% ipython --no-banner

In [1]: import numpy as np

In [2]: from numpy import linalg as LA

In [3]: np.set_printoptions(suppress=True, linewidth=140)

In [4]: rng = np.random.default_rng(82)

In [5]: theta = rng.uniform(0, 2 * np.pi, 11)

In [6]: Q, _ = LA.qr(np.array([[0.0, 0.7], [0.5, -0.1], [-1.2, -1.5], [0.1, -0.4]]))

In [7]: W0 = 10 * np.c_[np.cos(theta), np.sin(theta)] @ Q.T

In [8]: W0.round(3)
Out[8]: 
array([[-0.095, -3.752,  9.242, -0.699],
       [-5.076,  2.026,  7.755,  3.16 ],
       [ 6.285, -6.187, -0.774, -4.649],
       [-0.798, -3.117,  9.466, -0.19 ],
       [ 3.486,  0.217, -9.186, -1.849],
       [-2.397, -1.493,  9.54 ,  1.003],
       [ 6.331, -6.078, -1.151, -4.653],
       [ 6.033, -3.89 , -5.661, -4.053],
       [-1.9  , -2.027,  9.586,  0.626],
       [ 5.066, -6.717,  3.53 , -4.093],
       [-0.73 ,  4.439, -8.838,  1.284]])

In [9]: cent = W0[[7, 3]].astype(float)

In [10]: for _ in range(7):
    ...:     z = LA.norm(W0[:, None] - cent, axis=-1).argmin(axis=1)
    ...:     cent = np.array([W0[z == j].mean(axis=0) for j in range(2)])
    ...: 

In [11]: z
Out[11]: array([1, 1, 0, 1, 0, 1, 0, 0, 1, 0, 0])

In [12]: np.round(cent[1] - cent[0], 3)
Out[12]: array([-6.465,  1.363, 12.798,  3.782])

In [13]: cent.round(3)
Out[13]: 
array([[ 4.412, -3.036, -3.68 , -3.002],
       [-2.053, -1.673,  9.118,  0.78 ]])

In [14]: np.abs(cent[1] - cent[0]).argmax()
Out[14]: np.int64(2)

In [15]: np.bincount(z)
Out[15]: array([6, 5])

In [16]: cen = W0 - W0.mean(axis=0)

In [17]: U, sv, Vt = LA.svd(cen, full_matrices=False)

In [18]: print((np.sign(U[:, 0]) == np.sign(U[0, 0])).astype(int))
[1 1 0 1 0 1 0 0 1 0 0]

In [19]: print(LA.matrix_rank(cen))
2

In [20]: np.round(Vt[0] * np.sign(Vt[0, np.abs(Vt[0]).argmax()]), 3) + 0
Out[20]: array([-0.366,  0.   ,  0.909,  0.199])

In [21]: np.searchsorted(np.cumsum(sv ** 2) / (sv ** 2).sum(), 0.9) + 1
Out[21]: np.int64(2)

In [22]: data = np.load("w.npy")

In [23]: data
Out[23]: 
array([[ -1,   3,   1,   1],
       [ -1,   3,  -2,   0],
       [ -1,   4,  -1,  -1],
       [ -1,   4,   2,  -1],
       [  0,   5,   2,   2],
       [  2,   4,   5,   1],
       [  3,   3,   5,  -2],
       [  4,   0,   2,  -3],
       [  6,   2,   5,  -2],
       [  9,   5,   6,  -4],
       [  8,   5,   6,  -7],
       [ 10,   4,   8,  -9],
       [ 11,   5,  11,  -8],
       [ 14,   4,  13, -11],
       [ 13,   2,  16,  -9],
       [ 16,   2,  17, -12],
       [ 17,   0,  17, -11],
       [ 17,  -1,  15, -14],
       [ 17,   2,  16, -16],
       [ 17,   3,  16, -16],
       [ 19,   0,  18, -15],
       [ 21,   0,  21, -14],
       [ 19,   1,  24, -11],
       [ 21,  -2,  26,  -9],
       [ 19,  -4,  27, -10],
       [ 20,  -2,  27,  -7],
       [ 17,  -2,  26,  -7]])

In [24]: r0 = np.array([2, 1])

In [25]: np.correlate(data[4], data[5], "full")
Out[25]: array([ 0,  5, 27, 32, 28, 12,  4])

In [26]: np.polyval(r0, data[4])
Out[26]: array([ 1, 11,  5,  5])

In [27]: np.cross(data[4, :3], data[5, :3])
Out[27]: array([ 17,   4, -10])

In [28]: cent = data[[7, 13]].astype(float)

In [29]: for _ in range(5):
    ...:     z = LA.norm(data[:, None] - cent, axis=-1).argmin(axis=1)
    ...:     cent = np.array([data[z == j].mean(axis=0) for j in range(2)])
    ...: 

In [30]: print(z)
[0 0 0 0 0 0 0 0 0 0 0 0 1 1 1 1 1 1 1 1 1 1 1 1 1 1 1]

In [31]: np.bincount(z)
Out[31]: array([12, 15])

In [32]: X = np.load("case13.npy")

In [33]: X
Out[33]: 
array([[ 0., -2.,  0.],
       [-2.,  1., -2.],
       [ 0., -2.,  3.]])

In [34]: z = rng.permutation(3)

In [35]: z
Out[35]: array([2, 1, 0])

In [36]: out = X[z][:, z]

In [37]: np.diag(out)
Out[37]: array([3., 1., 0.])

In [38]: np.trace(out)
Out[38]: np.float64(4.0)

In [39]: evals, evecs = LA.eigh(X)

In [40]: evals.round(3)
Out[40]: array([-1.91 ,  1.391,  4.519])

In [41]: np.round(np.abs(evecs[:, -1]), 3)
Out[41]: array([0.259, 0.584, 0.769])

In [42]: np.round(LA.eigvalsh(X @ X), 3)
Out[42]: array([ 1.934,  3.646, 20.42 ])

In [43]: print((evals > 1e-8).sum(), (evals < -1e-8).sum())
2 1

In [44]: np.round(evecs.T @ evecs, 3) + 0
Out[44]: 
array([[1., 0., 0.],
       [0., 1., 0.],
       [0., 0., 1.]])

In [45]: F = np.loadtxt("arr.csv", delimiter=",")

In [46]: F
Out[46]: 
array([[ 0., -1.,  0.,  7.,  5.,  0.],
       [ 1.,  0., -2.,  3., -3.,  2.],
       [ 0.,  2.,  0.,  2., -5., -1.],
       [-7., -3., -2.,  0.,  8., -3.],
       [-5.,  3.,  5., -8.,  0., -5.],
       [ 0., -2.,  1.,  3.,  5.,  0.]])

In [47]: def softmax(z):
    ...:     e = np.exp(z - z.max(axis=-1, keepdims=True))
    ...:     return e / e.sum(axis=-1, keepdims=True)
    ...: 

In [48]: print(np.round(softmax(F).sum(axis=1), 3))
[1. 1. 1. 1. 1. 1.]

In [49]: scores = F @ F.T / np.sqrt(6)

In [50]: np.round(softmax(scores + np.triu(np.full(scores.shape, -np.inf), 1)), 3) + 0
Out[50]: 
array([[1.   , 0.   , 0.   , 0.   , 0.   , 0.   ],
       [0.   , 1.   , 0.   , 0.   , 0.   , 0.   ],
       [0.   , 0.002, 0.998, 0.   , 0.   , 0.   ],
       [0.   , 0.   , 0.   , 1.   , 0.   , 0.   ],
       [0.   , 0.   , 0.   , 0.   , 1.   , 0.   ],
       [0.819, 0.   , 0.   , 0.16 , 0.   , 0.021]])

In [51]: np.round(softmax(scores)[4] @ F, 3) + 0
Out[51]: array([-5.,  3.,  5., -8.,  0., -5.])

In [52]: x0 = np.array([-4, -2, -2, 2, -3, -2])

In [53]: print(round(LA.det(F), 3))
2809.0

In [54]: x0 @ F @ x0
Out[54]: np.float64(0.0)

In [55]: Q = LA.solve(np.eye(6) - F, np.eye(6) + F)

In [56]: np.round(Q @ Q.T, 3) + 0
Out[56]: 
array([[1., 0., 0., 0., 0., 0.],
       [0., 1., 0., 0., 0., 0.],
       [0., 0., 1., 0., 0., 0.],
       [0., 0., 0., 1., 0., 0.],
       [0., 0., 0., 0., 1., 0.],
       [0., 0., 0., 0., 0., 1.]])

In [57]: print(round(LA.det(Q), 3))
1.0

In [58]: r0 = np.array([-1, 3, -3])

In [59]: np.cross(F[3, :3], F[1, :3])
Out[59]: array([  6., -16.,   3.])

In [60]: np.array([np.convolve(row, r0, "same") for row in F])
Out[60]: 
array([[  1.,  -3.,  -4.,  16.,  -6., -15.],
       [  3.,  -1.,  -9.,  18., -20.,  15.],
       [ -2.,   6.,  -8.,  11., -20.,  12.],
       [-18.,  14.,   3.,  -2.,  27., -33.],
       [-18.,  19.,  14., -39.,  29., -15.],
       [  2.,  -7.,   6.,   1.,   6., -15.]])

In [61]: np.convolve(F[3], r0)
Out[61]: array([  7., -18.,  14.,   3.,  -2.,  27., -33.,   9.])

In [62]: round(float(np.abs(LA.eigvals(F)).max()), 3)
Out[62]: 14.287

In [63]: (F - F.T) / 2
Out[63]: 
array([[ 0., -1.,  0.,  7.,  5.,  0.],
       [ 1.,  0., -2.,  3., -3.,  2.],
       [ 0.,  2.,  0.,  2., -5., -1.],
       [-7., -3., -2.,  0.,  8., -3.],
       [-5.,  3.,  5., -8.,  0., -5.],
       [ 0., -2.,  1.,  3.,  5.,  0.]])

In [64]: np.trace(F)
Out[64]: np.float64(0.0)

In [65]: np.round(np.sort(np.abs(LA.eigvals(F))), 3)
Out[65]: array([ 0.752,  0.752,  4.93 ,  4.93 , 14.287, 14.287])

In [66]: z = rng.permutation(6)

In [67]: z
Out[67]: array([3, 5, 4, 0, 1, 2])

In [68]: out = F[z][:, z]

In [69]: np.round(np.sort(np.abs(LA.eigvals(out))), 3)
Out[69]: array([ 0.752,  0.752,  4.93 ,  4.93 , 14.287, 14.287])

In [70]: out
Out[70]: 
array([[ 0., -3.,  8., -7., -3., -2.],
       [ 3.,  0.,  5.,  0., -2.,  1.],
       [-8., -5.,  0., -5.,  3.,  5.],
       [ 7.,  0.,  5.,  0., -1.,  0.],
       [ 3.,  2., -3.,  1.,  0., -2.],
       [ 2., -1., -5.,  0.,  2.,  0.]])

In [71]: np.diag(out)
Out[71]: array([0., 0., 0., 0., 0., 0.])

In [72]: np.round(LA.det(out), 3), round(LA.det(F[z]), 3)
Out[72]: (np.float64(2809.0), np.float64(2809.0))

In [73]: mat = np.loadtxt("layer6.csv", delimiter=",")

In [74]: mat
Out[74]: 
array([[ 1. ,  1.3,  2.4,  0.4,  0.2, -1.1],
       [ 0.2,  0.5, -1.3, -0.7,  1.1,  3.2],
       [-0.6,  1.3,  0.4,  0.6,  0.3,  0.4],
       [-0.5, -0.3, -0.5,  0.6, -1.5,  0.8],
       [ 0.3, -0.8,  0.8, -0.4,  0.5,  0.1]])

In [75]: W = np.array([[-2, -5, -2, 2],
    ...:     [-4, -2, 1, 3],
    ...:     [0, -1, 5, 0],
    ...:     [-4, 0, -5, -5],
    ...:     [2, 4, -2, 0],
    ...:     [-3, 3, 0, -5]])

In [76]: coef = np.array([5, 6, 7, 3])

In [77]: hid = np.maximum(mat @ W + coef, 0)

In [78]: print(LA.matrix_rank(hid))
4

In [79]: (hid > 0).astype(int)
Out[79]: 
array([[0, 0, 1, 1],
       [0, 1, 1, 0],
       [0, 1, 1, 1],
       [0, 1, 1, 0],
       [1, 1, 1, 1]])

In [80]: hid.round(3)
Out[80]: 
array([[ 0. ,  0. , 15.9, 12.4],
       [ 0. , 19.3,  1.9,  0. ],
       [ 0. ,  8.4,  7.9,  0.7],
       [ 0. ,  6. ,  5.2,  0. ],
       [ 9.9,  7.6, 10.6,  2.7]])

In [81]: cent = np.array([[3, 0], [0, 0], [0, 0], [0, 0]])

In [82]: W @ cent
Out[82]: 
array([[ -6,   0],
       [-12,   0],
       [  0,   0],
       [-12,   0],
       [  6,   0],
       [ -9,   0]])

In [83]: np.round(hid @ cent, 3)
Out[83]: 
array([[ 0. ,  0. ],
       [ 0. ,  0. ],
       [ 0. ,  0. ],
       [ 0. ,  0. ],
       [29.7,  0. ]])

In [84]: (hid @ cent).round(6).argmax(axis=1)
Out[84]: array([0, 0, 0, 0, 0])

In [85]: G = mat.T @ mat

In [86]: print(np.round(LA.svd(mat, compute_uv=False) ** 2, 3))
[18.571  7.696  3.979  1.491  0.494]

In [87]: LA.matrix_rank(G)
Out[87]: np.int64(5)

In [88]: out = np.array([[1, 1, 3], [3, 3, 0], [2, 3, 3], [3, 0, 2], [1, 0, 2], [2, 2, 3]])

In [89]: np.vstack([mat, out.T]).shape
Out[89]: (8, 6)

In [90]: print(np.round(np.einsum("ij,ij->i", mat, mat), 3))
[ 9.86 13.92  2.82  3.84  1.79]

In [91]: x0 = np.array([2, -1, -1, 0, -1, -1])

In [92]: print(mat @ np.eye(6)[1])
[ 1.3  0.5  1.3 -0.3 -0.8]

In [93]: np.round(mat @ (2 * x0), 3)
Out[93]: array([-1.6, -6.2, -7.2,  1. ,  0. ])

In [94]: (mat @ x0).argmax()
Out[94]: np.int64(3)

In [95]: x0 @ mat
ValueError: matmul: Input operand 1 has a mismatch in its core dimension 0, with gufunc signature (n?,k),(k,m?)->(n?,m?) (size 5 is different from 6)


In [96]: A = np.load("a.npy")

In [97]: A
Out[97]: 
array([[ 6,  2,  7,  6, -7],
       [ 4,  5, -2,  9, -5],
       [ 6,  2,  7,  6, -7],
       [ 4,  1,  6, -9, -6]])

In [98]: x0 = np.array([-2, -3, -2, 2, 3])

In [99]: print(np.einsum("ij,j->i", A, x0))
[-41 -16 -41 -59]

In [100]: np.sign((A @ x0).round(6))
Out[100]: array([-1, -1, -1, -1])

In [101]: A @ (2 * x0)
Out[101]: array([ -82,  -32,  -82, -118])

In [102]: print(A @ x0)
[-41 -16 -41 -59]

In [103]: A @ np.eye(5)[1]
Out[103]: array([2., 5., 2., 1.])

In [104]: LA.norm(A @ x0) <= LA.norm(A, 2) * LA.norm(x0) + 1e-9
Out[104]: np.True_

In [105]: A @ np.ones(5)
Out[105]: array([14., 11., 14., -4.])

In [106]: out = np.array([[2, -3, -1], [0, 2, 2]])

In [107]: cent = np.kron(out, A)

In [108]: print(cent.shape)
(8, 15)

In [109]: round(float(LA.norm(cent, 2)), 3), np.round(LA.norm(out, 2) * LA.norm(A, 2), 3)
Out[109]: (92.931, np.float64(92.931))

In [110]: LA.matrix_rank(cent)
Out[110]: np.int64(6)
